>>> import numpy as np
>>> from numpy import linalg as LA
>>> np.set_printoptions(precision=3, suppress=True, linewidth=100, legacy="1.25")
>>> rd = lambda a: np.round(a, 3) + 0
>>> rng = np.random.default_rng(241)
>>> lab = rng.integers(0, 2, 12)
>>> X = (lab[:, None] == lab) * -2 + np.eye(12)
>>> X
array([[-1., -2., -2., -2., -2.,  0., -2., -2.,  0., -2.,  0.,  0.],
       [-2., -1., -2., -2., -2.,  0., -2., -2.,  0., -2.,  0.,  0.],
       [-2., -2., -1., -2., -2.,  0., -2., -2.,  0., -2.,  0.,  0.],
       [-2., -2., -2., -1., -2.,  0., -2., -2.,  0., -2.,  0.,  0.],
       [-2., -2., -2., -2., -1.,  0., -2., -2.,  0., -2.,  0.,  0.],
       [ 0.,  0.,  0.,  0.,  0., -1.,  0.,  0., -2.,  0., -2., -2.],
       [-2., -2., -2., -2., -2.,  0., -1., -2.,  0., -2.,  0.,  0.],
       [-2., -2., -2., -2., -2.,  0., -2., -1.,  0., -2.,  0.,  0.],
       [ 0.,  0.,  0.,  0.,  0., -2.,  0.,  0., -1.,  0., -2., -2.],
       [-2., -2., -2., -2., -2.,  0., -2., -2.,  0., -1.,  0.,  0.],
       [ 0.,  0.,  0.,  0.,  0., -2.,  0.,  0., -2.,  0., -1., -2.],
       [ 0.,  0.,  0.,  0.,  0., -2.,  0.,  0., -2.,  0., -2., -1.]])
>>> cov = X.T @ X
>>> (X @ X.T).shape
(12, 12)
>>> cov
array([[29., 28., 28., 28., 28.,  0., 28., 28.,  0., 28.,  0.,  0.],
       [28., 29., 28., 28., 28.,  0., 28., 28.,  0., 28.,  0.,  0.],
       [28., 28., 29., 28., 28.,  0., 28., 28.,  0., 28.,  0.,  0.],
       [28., 28., 28., 29., 28.,  0., 28., 28.,  0., 28.,  0.,  0.],
       [28., 28., 28., 28., 29.,  0., 28., 28.,  0., 28.,  0.,  0.],
       [ 0.,  0.,  0.,  0.,  0., 13.,  0.,  0., 12.,  0., 12., 12.],
       [28., 28., 28., 28., 28.,  0., 29., 28.,  0., 28.,  0.,  0.],
       [28., 28., 28., 28., 28.,  0., 28., 29.,  0., 28.,  0.,  0.],
       [ 0.,  0.,  0.,  0.,  0., 12.,  0.,  0., 13.,  0., 12., 12.],
       [28., 28., 28., 28., 28.,  0., 28., 28.,  0., 29.,  0.,  0.],
       [ 0.,  0.,  0.,  0.,  0., 12.,  0.,  0., 12.,  0., 13., 12.],
       [ 0.,  0.,  0.,  0.,  0., 12.,  0.,  0., 12.,  0., 12., 13.]])
>>> np.diag(cov)
array([29., 29., 29., 29., 29., 13., 29., 29., 13., 29., 13., 13.])
>>> rd(np.sort(LA.eigvals(X).real))
array([-15.,  -7.,   1.,   1.,   1.,   1.,   1.,   1.,   1.,   1.,   1.,   1.])
>>> (LA.matrix_power((X != 0) + (X.T != 0) + np.eye(12), 12) > 0).astype(int)
array([[1, 1, 1, 1, 1, 0, 1, 1, 0, 1, 0, 0],
       [1, 1, 1, 1, 1, 0, 1, 1, 0, 1, 0, 0],
       [1, 1, 1, 1, 1, 0, 1, 1, 0, 1, 0, 0],
       [1, 1, 1, 1, 1, 0, 1, 1, 0, 1, 0, 0],
       [1, 1, 1, 1, 1, 0, 1, 1, 0, 1, 0, 0],
       [0, 0, 0, 0, 0, 1, 0, 0, 1, 0, 1, 1],
       [1, 1, 1, 1, 1, 0, 1, 1, 0, 1, 0, 0],
       [1, 1, 1, 1, 1, 0, 1, 1, 0, 1, 0, 0],
       [0, 0, 0, 0, 0, 1, 0, 0, 1, 0, 1, 1],
       [1, 1, 1, 1, 1, 0, 1, 1, 0, 1, 0, 0],
       [0, 0, 0, 0, 0, 1, 0, 0, 1, 0, 1, 1],
       [0, 0, 0, 0, 0, 1, 0, 0, 1, 0, 1, 1]])
>>> def softmax(z):
...     e = np.exp(z - z.max(axis=-1, keepdims=True))
...     return e / e.sum(axis=-1, keepdims=True)
... 
>>> rd(softmax(X[6] + 2))
array([0.025, 0.025, 0.025, 0.025, 0.025, 0.188, 0.069, 0.025, 0.188, 0.025, 0.188, 0.188])
>>> rd(softmax(X).sum(axis=1))
array([1., 1., 1., 1., 1., 1., 1., 1., 1., 1., 1., 1.])
>>> att = X @ X.T / np.sqrt(12)
>>> rd(softmax(att))
array([[0.16 , 0.12 , 0.12 , 0.12 , 0.12 , 0.   , 0.12 , 0.12 , 0.   , 0.12 , 0.   , 0.   ],
       [0.12 , 0.16 , 0.12 , 0.12 , 0.12 , 0.   , 0.12 , 0.12 , 0.   , 0.12 , 0.   , 0.   ],
       [0.12 , 0.12 , 0.16 , 0.12 , 0.12 , 0.   , 0.12 , 0.12 , 0.   , 0.12 , 0.   , 0.   ],
       [0.12 , 0.12 , 0.12 , 0.16 , 0.12 , 0.   , 0.12 , 0.12 , 0.   , 0.12 , 0.   , 0.   ],
       [0.12 , 0.12 , 0.12 , 0.12 , 0.16 , 0.   , 0.12 , 0.12 , 0.   , 0.12 , 0.   , 0.   ],
       [0.007, 0.007, 0.007, 0.007, 0.007, 0.291, 0.007, 0.007, 0.218, 0.007, 0.218, 0.218],
       [0.12 , 0.12 , 0.12 , 0.12 , 0.12 , 0.   , 0.16 , 0.12 , 0.   , 0.12 , 0.   , 0.   ],
       [0.12 , 0.12 , 0.12 , 0.12 , 0.12 , 0.   , 0.12 , 0.16 , 0.   , 0.12 , 0.   , 0.   ],
       [0.007, 0.007, 0.007, 0.007, 0.007, 0.218, 0.007, 0.007, 0.291, 0.007, 0.218, 0.218],
       [0.12 , 0.12 , 0.12 , 0.12 , 0.12 , 0.   , 0.12 , 0.12 , 0.   , 0.16 , 0.   , 0.   ],
       [0.007, 0.007, 0.007, 0.007, 0.007, 0.218, 0.007, 0.007, 0.218, 0.007, 0.291, 0.218],
       [0.007, 0.007, 0.007, 0.007, 0.007, 0.218, 0.007, 0.007, 0.218, 0.007, 0.218, 0.291]])
>>> T = np.stack([X, 2 * X, X[::-1]])
>>> rd(LA.det(T))
array([   105., 430080.,    105.])
>>> T.shape
(3, 12, 12)
>>> LA.matrix_rank(T)
array([12, 12, 12])
>>> (T @ X.T).shape
(3, 12, 12)
>>> T.sum(axis=0)
array([[-3., -6., -6., -6., -6., -2., -6., -6., -2., -6., -2., -1.],
       [-6., -3., -6., -6., -6., -2., -6., -6., -2., -6., -1., -2.],
       [-8., -8., -5., -8., -8.,  0., -8., -8.,  0., -7.,  0.,  0.],
       [-6., -6., -6., -3., -6., -2., -6., -6., -1., -6., -2., -2.],
       [-8., -8., -8., -8., -5.,  0., -8., -7.,  0., -8.,  0.,  0.],
       [-2., -2., -2., -2., -2., -3., -1., -2., -6., -2., -6., -6.],
       [-6., -6., -6., -6., -6., -1., -3., -6., -2., -6., -2., -2.],
       [-8., -8., -8., -8., -7.,  0., -8., -5.,  0., -8.,  0.,  0.],
       [-2., -2., -2., -1., -2., -6., -2., -2., -3., -2., -6., -6.],
       [-8., -8., -7., -8., -8.,  0., -8., -8.,  0., -5.,  0.,  0.],
       [-2., -1., -2., -2., -2., -6., -2., -2., -6., -2., -3., -6.],
       [-1., -2., -2., -2., -2., -6., -2., -2., -6., -2., -6., -3.]])
>>> ang = np.radians(60)
>>> Rm = np.eye(12)
>>> Rm[11, 11] = Rm[8, 8] = np.cos(ang)
>>> Rm[11, 8], Rm[8, 11] = -np.sin(ang), np.sin(ang)
>>> rd(Rm)
array([[ 1.   ,  0.   ,  0.   ,  0.   ,  0.   ,  0.   ,  0.   ,  0.   ,  0.   ,  0.   ,  0.   ,
         0.   ],
       [ 0.   ,  1.   ,  0.   ,  0.   ,  0.   ,  0.   ,  0.   ,  0.   ,  0.   ,  0.   ,  0.   ,
         0.   ],
       [ 0.   ,  0.   ,  1.   ,  0.   ,  0.   ,  0.   ,  0.   ,  0.   ,  0.   ,  0.   ,  0.   ,
         0.   ],
       [ 0.   ,  0.   ,  0.   ,  1.   ,  0.   ,  0.   ,  0.   ,  0.   ,  0.   ,  0.   ,  0.   ,
         0.   ],
       [ 0.   ,  0.   ,  0.   ,  0.   ,  1.   ,  0.   ,  0.   ,  0.   ,  0.   ,  0.   ,  0.   ,
         0.   ],
       [ 0.   ,  0.   ,  0.   ,  0.   ,  0.   ,  1.   ,  0.   ,  0.   ,  0.   ,  0.   ,  0.   ,
         0.   ],
       [ 0.   ,  0.   ,  0.   ,  0.   ,  0.   ,  0.   ,  1.   ,  0.   ,  0.   ,  0.   ,  0.   ,
         0.   ],
       [ 0.   ,  0.   ,  0.   ,  0.   ,  0.   ,  0.   ,  0.   ,  1.   ,  0.   ,  0.   ,  0.   ,
         0.   ],
       [ 0.   ,  0.   ,  0.   ,  0.   ,  0.   ,  0.   ,  0.   ,  0.   ,  0.5  ,  0.   ,  0.   ,
         0.866],
       [ 0.   ,  0.   ,  0.   ,  0.   ,  0.   ,  0.   ,  0.   ,  0.   ,  0.   ,  1.   ,  0.   ,
         0.   ],
       [ 0.   ,  0.   ,  0.   ,  0.   ,  0.   ,  0.   ,  0.   ,  0.   ,  0.   ,  0.   ,  1.   ,
         0.   ],
       [ 0.   ,  0.   ,  0.   ,  0.   ,  0.   ,  0.   ,  0.   ,  0.   , -0.866,  0.   ,  0.   ,
         0.5  ]])
>>> out = X @ Rm.T
>>> rd(LA.det(Rm)), np.trace(Rm)
(1.0, 11.0)
